$ python -q
>>> import numpy as np
>>> np.set_printoptions(precision=1, suppress=True, linewidth=100, legacy="1.25")
>>> feats = np.load("x.npy")
>>> print(feats)
[[ -5.5  15.8  -3.6   2.8  -7.3   3.3]
 [ -0.1 -16.3  -8.4   3.8  -5.    2.5]
 [ 12.1   0.7   4.5 -10.    0.2  -9.4]
 [  9.6  10.2  -0.7  -5.4  -1.4   5.7]
 [ -2.9 -11.4  -2.    0.9  -0.4   7.2]
 [ -3.3  10.8   7.3   1.9   0.8 -12.9]
 [ 13.2   7.1  -1.    9.4   1.3  -0.6]
 [  3.5  17.7  -4.2  20.9   4.5   4.2]
 [ -6.3  -0.9   3.   10.5  -2.7  10. ]
 [ -1.1  -0.3  -6.3  -4.4  -9.1  11.2]
 [ -4.5   0.6  -4.2  -8.5   5.9 -12.3]
 [ 14.5 -10.4   0.9  -8.8   0.1  -4.3]
 [-21.   -8.8   0.1  -7.7  10.1  -0.9]
 [ 11.4   7.8   8.  -10.    7.1  -2.8]
 [  5.2  -6.5   4.2   0.5   3.7   1.7]
 [  7.    0.7   0.6   3.    7.2  -5.2]
 [  4.6 -22.5  -2.6  -2.9  -6.7   1.6]]
>>> lab = feats[:, 4] > np.median(feats[:, 4])
>>> r0 = feats[lab].mean(axis=0) - feats[~lab].mean(axis=0)
>>> print(np.round((((feats - feats.mean(axis=0)) @ r0 > 0) == lab).mean(), 1))
0.8
>>> print(lab.astype(int))
[0 0 0 0 0 1 1 1 0 0 1 0 1 1 1 1 0]
>>> Xs = (feats - feats.mean(axis=0)) / feats.std(axis=0)
>>> print(Xs.std(axis=0))
[1. 1. 1. 1. 1. 1.]
>>> c = np.linalg.lstsq(np.delete(Xs, 3, axis=1), Xs[:, 3])[0]
>>> print(c.round(1) + 0)
[ 0.   0.4 -0.2  0.1  0.4]
>>> data = np.array([[-0.3, -1.9, 0.0, 0.8, 0.0, -0.9],
...     [0.8, 1.8, 0.9, -1.1, 0.4, 0.4],
...     [-0.1, 1.2, 0.7, -0.3, -2.0, 1.3],
...     [1.1, -0.6, -2.2, -0.5, 1.1, 0.8],
...     [-1.3, -0.4, 0.4, -1.4, -0.1, 0.3],
...     [-0.3, -0.6, -0.3, 0.4, -0.3, 0.6],
...     [0.2, -1.1, -0.2, 1.0, 1.8, 0.9]])
>>> rng = np.random.default_rng(3)
>>> data[3] = data[0] + 0.3 * rng.normal(size=6)
>>> print(data)
[[-0.3 -1.9  0.   0.8  0.  -0.9]
 [ 0.8  1.8  0.9 -1.1  0.4  0.4]
 [-0.1  1.2  0.7 -0.3 -2.   1.3]
 [ 0.3 -2.7  0.1  0.6 -0.1 -1. ]
 [-1.3 -0.4  0.4 -1.4 -0.1  0.3]
 [-0.3 -0.6 -0.3  0.4 -0.3  0.6]
 [ 0.2 -1.1 -0.2  1.   1.8  0.9]]
>>> vec = np.array([7, 6, 7, 3, 2, 3])
>>> rhs = data @ vec
>>> print(np.linalg.solve(data.T @ data, data.T @ rhs))
[7. 6. 7. 3. 2. 3.]
>>> print(np.round(np.linalg.pinv(data) @ data, 1) + 0)
[[1. 0. 0. 0. 0. 0.]
 [0. 1. 0. 0. 0. 0.]
 [0. 0. 1. 0. 0. 0.]
 [0. 0. 0. 1. 0. 0.]
 [0. 0. 0. 0. 1. 0.]
 [0. 0. 0. 0. 0. 1.]]
>>> print(np.linalg.lstsq(data, rhs)[0])
[7. 6. 7. 3. 2. 3.]
>>> print(rhs)
[-13.8  21.4  10.4 -14.2 -12.2  -5.4   2.7]
>>> try:
...     np.linalg.solve(data, rhs)
... except np.linalg.LinAlgError as e:
...     print(repr(e))
... 
LinAlgError('Last 2 dimensions of the array must be square')
>>> rhs = rhs + 0.3 * rng.normal(size=7)
>>> print(rhs)
[-14.4  21.3  10.1 -13.2 -12.1  -5.5   2.6]
>>> c, *_ = np.linalg.lstsq(data, rhs)
>>> print([round(float(np.linalg.norm(np.linalg.solve(data.T @ data + lam * np.eye(6), data.T @ rhs))), 2) for lam in (0, 1, 10, 100)])
[12.14, 9.53, 4.85, 1.12]
>>> print(c.round())
[8. 5. 6. 2. 2. 3.]
>>> print(np.round(data.T @ (rhs - data @ c), 1) + 0)
[0. 0. 0. 0. 0. 0.]
